% python3 -q
>>> import numpy as np
>>> import numpy.linalg as la
>>> np.set_printoptions(precision=4, suppress=True, linewidth=120, sign=" ")
>>> K = np.load("x.npy")
>>> K
array([[-0.9302, -0.5717,  0.9757,  0.1877],
       [ 0.7014, -0.7352, -0.9536, -0.0898],
       [-0.4777, -0.7398,  0.0699, -0.3627],
       [ 0.9579,  0.04  , -0.9895,  0.4621],
       [-0.5005,  0.1293,  0.664 , -0.207 ],
       [ 0.03  , -0.9447, -0.7895, -0.05  ],
       [-0.7352, -0.3095,  0.9341,  0.7739],
       [-0.8643, -0.7616,  0.8591, -0.226 ],
       [ 0.9855,  0.8668, -0.9379,  0.9906],
       [-0.354 , -0.8243, -0.0699,  0.0798],
       [-0.8455, -0.8144,  0.6584, -0.7306],
       [ 0.354 ,  0.8243,  0.0699, -0.0798],
       [ 0.9716,  0.05  , -0.9858,  0.9015],
       [ 0.9903,  0.8511, -0.9917,  0.821 ],
       [ 0.9812,  0.5441, -0.9866,  0.8875],
       [-0.1096,  0.1096,  0.8565,  0.9812],
       [ 0.2636,  0.2821, -0.4053, -0.3969],
       [-0.821 , -0.8397,  0.8178,  0.226 ]])
>>> D = la.norm(K[:, None] - K[None], axis=-1)
>>> print(D.shape)
(18, 18)
>>> D.mean(axis=1).argmax()
np.int64(8)
>>> D[:5, :5]
array([[ 0.    ,  2.5472,  1.1647,  2.8065,  0.9638],
       [ 2.5472,  0.    ,  1.585 ,  0.9862,  2.196 ],
       [ 1.1647,  1.585 ,  0.    ,  2.1146,  1.0644],
       [ 2.8065,  0.9862,  2.1146,  0.    ,  2.3058],
       [ 0.9638,  2.196 ,  1.0644,  2.3058,  0.    ]])
>>> F = np.load("sample0.npy")
>>> F
array([[ 1,  0,  0,  0,  0,  0],
       [ 0,  0,  1,  0,  0,  0],
       [ 0,  0,  0,  0,  1,  0],
       [ 0,  0,  0,  0,  0,  1],
       [ 0,  1,  0,  0,  0,  0],
       [ 0,  0,  0,  1,  0,  0]])
>>> la.svd(F, compute_uv=False)
array([ 1.,  1.,  1.,  1.,  1.,  1.])
>>> F[:, 5] @ F[:, 2]
np.int64(0)
>>> print(F.T @ F)
[[ 1  0  0  0  0  0]
 [ 0  1  0  0  0  0]
 [ 0  0  1  0  0  0]
 [ 0  0  0  1  0  0]
 [ 0  0  0  0  1  0]
 [ 0  0  0  0  0  1]]
